>>> import numpy as np
>>> np.set_printoptions(precision=2, suppress=True, linewidth=200, sign=" ")
>>> def rnd(a):
...     return np.round(a, 2) + 0
... 
>>> J = np.array([[0.2, -1.2, -0.8],
...     [-0.4, -0.1, 0.9],
...     [2.0, 0.7, 0.2],
...     [-0.7, -0.9, 0.5]])
>>> J[:, 0] *= 3
>>> print(rnd(J))
[[ 0.6 -1.2 -0.8]
 [-1.2 -0.1  0.9]
 [ 6.   0.7  0.2]
 [-2.1 -0.9  0.5]]
>>> # column 0 dominates
>>> other = np.array([[5, -1, 1], [2, 4, 4], [0, -3, 4]])
>>> print(np.vstack([J, other.T]).shape)
(7, 3)
>>> print(rnd(J @ other))
[[  0.6  -3.   -7.4]
 [ -6.2  -1.9   2. ]
 [ 31.4  -3.8   9.6]
 [-12.3  -3.   -3.7]]
>>> print(rnd(np.einsum("ik,kj->ij", J, other)))
[[  0.6  -3.   -7.4]
 [ -6.2  -1.9   2. ]
 [ 31.4  -3.8   9.6]
 [-12.3  -3.   -3.7]]
>>> print(np.linalg.matrix_rank(J @ other))
3
>>> print(rnd(other.T @ J.T))
[[  0.6  -6.2  31.4 -12.3]
 [ -3.   -1.9  -3.8  -3. ]
 [ -7.4   2.    9.6  -3.7]]
>>> print(rnd(np.einsum("ik,kj->ji", J, other)))
[[  0.6  -6.2  31.4 -12.3]
 [ -3.   -1.9  -3.8  -3. ]
 [ -7.4   2.    9.6  -3.7]]
>>> M = -1 * np.eye(4) + np.eye(4, k=1)
>>> print(M)
[[-1.  1.  0.  0.]
 [ 0. -1.  1.  0.]
 [ 0.  0. -1.  1.]
 [ 0.  0.  0. -1.]]
>>> vals, evecs = np.linalg.eig(M)
>>> print(rnd(np.sort(np.linalg.eigvals(np.linalg.inv(M)))))
[-1. -1. -1. -1.]
>>> print(M @ evecs[:, 0] - vals[0] * evecs[:, 0])
[ 0.  0.  0.  0.]
>>> print(vals)
[-1. -1. -1. -1.]
>>> print(rnd(np.sort(np.linalg.eigvals(M @ M))))
[ 1.  1.  1.  1.]
>>> G = M.T @ M
>>> print(np.diag(G))
[ 1.  2.  2.  2.]
>>> print(np.allclose(G, G.T))
True
>>> print(rnd(np.linalg.svd(M, compute_uv=False) ** 2))
[ 3.53  2.35  1.    0.12]
>>> print(G)
[[ 1. -1.  0.  0.]
 [-1.  2. -1.  0.]
 [ 0. -1.  2. -1.]
 [ 0.  0. -1.  2.]]
>>> print((M @ M.T).shape)
(4, 4)
>>> Q = M.astype(float).copy()
>>> for j in range(4):
...     Q[:, j] -= Q[:, :j] @ (Q[:, :j].T @ Q[:, j])
...     Q[:, j] /= np.linalg.norm(Q[:, j])
... 
>>> print(Q.T @ Q)
[[ 1.  0.  0.  0.]
 [ 0.  1.  0.  0.]
 [ 0.  0.  1.  0.]
 [ 0.  0.  0.  1.]]
>>> print(Q)
[[-1.  0.  0.  0.]
 [ 0. -1.  0.  0.]
 [ 0.  0. -1.  0.]
 [ 0.  0.  0. -1.]]
>>> print(Q.T @ M)
[[ 1. -1.  0.  0.]
 [ 0.  1. -1.  0.]
 [ 0.  0.  1. -1.]
 [ 0.  0.  0.  1.]]
>>> data = np.loadtxt("x.csv", delimiter=",")
>>> print(data)
[[ 2.  2.  0.  1.]
 [ 1.  2.  2.  0.]
 [ 0.  1.  2.  2.]
 [ 2.  0.  1.  2.]]
>>> x = np.array([2, 0, -3, 2])
>>> y = data @ x
>>> print(y)
[ 6. -4. -2.  5.]
>>> print(rnd(np.linalg.solve(data, 4 * y)))
[  8.   0. -12.   8.]
>>> print(rnd(np.linalg.solve(data, data[:, 0])))
[ 1.  0.  0.  0.]
>>> other = data / np.sqrt((data ** 2).mean(axis=1, keepdims=True))
>>> print(data - data.mean(axis=1, keepdims=True))
[[ 0.75  0.75 -1.25 -0.25]
 [-0.25  0.75  0.75 -1.25]
 [-1.25 -0.25  0.75  0.75]
 [ 0.75 -1.25 -0.25  0.75]]
>>> print(np.linalg.matrix_rank(other) == np.linalg.matrix_rank(data))
True
>>> print(data @ (-1.0) ** np.arange(4))
[-1.  1. -1.  1.]
>>> print((data @ data)[0])
[ 8.  8.  5.  4.]
>>> print(np.fft.fft(data[0]))
[ 5.+0.j  2.-1.j -1.+0.j  2.+1.j]
>>> x = np.array([1, -2, 0, -1])
>>> print(np.sign((data @ x).round(6)))
[-1. -1. -1.  0.]
>>> print((data @ x).argmax())
3
>>> print(data @ np.eye(4)[1])
[ 2.  2.  1.  0.]
>>> print((data * x).sum(axis=1))
[-3. -3. -4.  0.]
>>> m1 = np.loadtxt("arr.csv", delimiter=",")
>>> print(m1)
[[ 1.    0.5   0.25  0.12]
 [ 0.5   1.    0.5   0.25]
 [ 0.25  0.5   1.    0.5 ]
 [ 0.12  0.25  0.5   1.  ]]
>>> P = np.triu(np.array([[3, 2, 1, 2], [3, 1, 3, 2], [1, 1, 3, 1], [0, 2, 1, 1]]), 1) + np.eye(4)
>>> other = P @ m1 @ np.linalg.inv(P)
>>> print(np.linalg.matrix_rank(other))
4
>>> vals, evecs = np.linalg.eigh(m1)
>>> print(rnd(evecs.T @ m1 @ evecs))
[[ 0.38  0.    0.    0.  ]
 [ 0.    0.54  0.    0.  ]
 [ 0.    0.    1.    0.  ]
 [ 0.    0.    0.    2.08]]
>>> print(rnd(evecs.T @ evecs))
[[ 1.  0.  0.  0.]
 [ 0.  1.  0.  0.]
 [ 0.  0.  1.  0.]
 [ 0.  0.  0.  1.]]
>>> print(rnd(np.linalg.eigvalsh(m1 + 2 * np.eye(4))))
[ 2.38  2.54  3.    4.08]
>>> print(rnd(evecs @ np.diag(vals) @ evecs.T))
[[ 1.    0.5   0.25  0.12]
 [ 0.5   1.    0.5   0.25]
 [ 0.25  0.5   1.    0.5 ]
 [ 0.12  0.25  0.5   1.  ]]
>>> print(np.abs(evecs[:, -1]).round(6).argmax())
1
>>> x = np.array([3, 3, 0, 0])
>>> y = m1 @ x
>>> print(rnd(y))
[ 4.5   4.5   2.25  1.11]
>>> print(rnd(np.linalg.solve(m1, y + m1[:, 0])))
[ 4.  3.  0.  0.]
>>> print(rnd(np.linalg.solve(m1.T, m1[0])))
[ 1.  0.  0.  0.]
>>> print(rnd(np.linalg.solve(m1, -1 * y)))
[-3. -3.  0.  0.]
>>> other = np.array([[-3, -1, -2, -1], [-1, -3, 0, 0], [-1, 2, -3, -3], [-1, 2, 0, -1]])
>>> K = np.triu(other, 1)
>>> print(K)
[[ 0 -1 -2 -1]
 [ 0  0  0  0]
 [ 0  0  0 -3]
 [ 0  0  0  0]]
>>> # row 3 repeats row 1
>>> print(rnd(np.trace(np.linalg.pinv(K) @ K)))
2.0
>>> print(np.linalg.lstsq(K[:-1].T, K[-1])[2])
2
>>> print(np.abs(np.diag(np.linalg.qr(K)[1])) > 1e-9)
[False False False False]
>>> other = np.array([[0, 0], [-1, 0]])
>>> basis = np.kron(other, K)
>>> print(basis)
[[ 0  0  0  0  0  0  0  0]
 [ 0  0  0  0  0  0  0  0]
 [ 0  0  0  0  0  0  0  0]
 [ 0  0  0  0  0  0  0  0]
 [ 0  1  2  1  0  0  0  0]
 [ 0  0  0  0  0  0  0  0]
 [ 0  0  0  3  0  0  0  0]
 [ 0  0  0  0  0  0  0  0]]
>>> print(rnd(np.linalg.norm(basis, 2)), rnd(np.linalg.norm(other, 2) * np.linalg.norm(K, 2)))
3.29 3.29
>>> print(np.linalg.matrix_rank(basis))
2
>>> arr = np.loadtxt("layer19.csv", delimiter=",")
>>> print(rnd(arr))
[[ 0.17 -0.02  0.25  0.28]
 [-0.02  0.   -0.03 -0.03]
 [ 0.25 -0.03  0.36  0.41]
 [ 0.28 -0.03  0.41  0.47]]
>>> # equal to its transpose
>>> x = np.array([0, 1, -3, -3])
>>> h1 = np.maximum(arr @ x, 0)
>>> print(rnd(np.maximum(arr @ x, 0) - np.maximum(-arr @ x, 0)))
[-1.61  0.18 -2.32 -2.68]
>>> print(rnd(np.tanh(arr @ x)))
[-0.92  0.18 -0.98 -0.99]
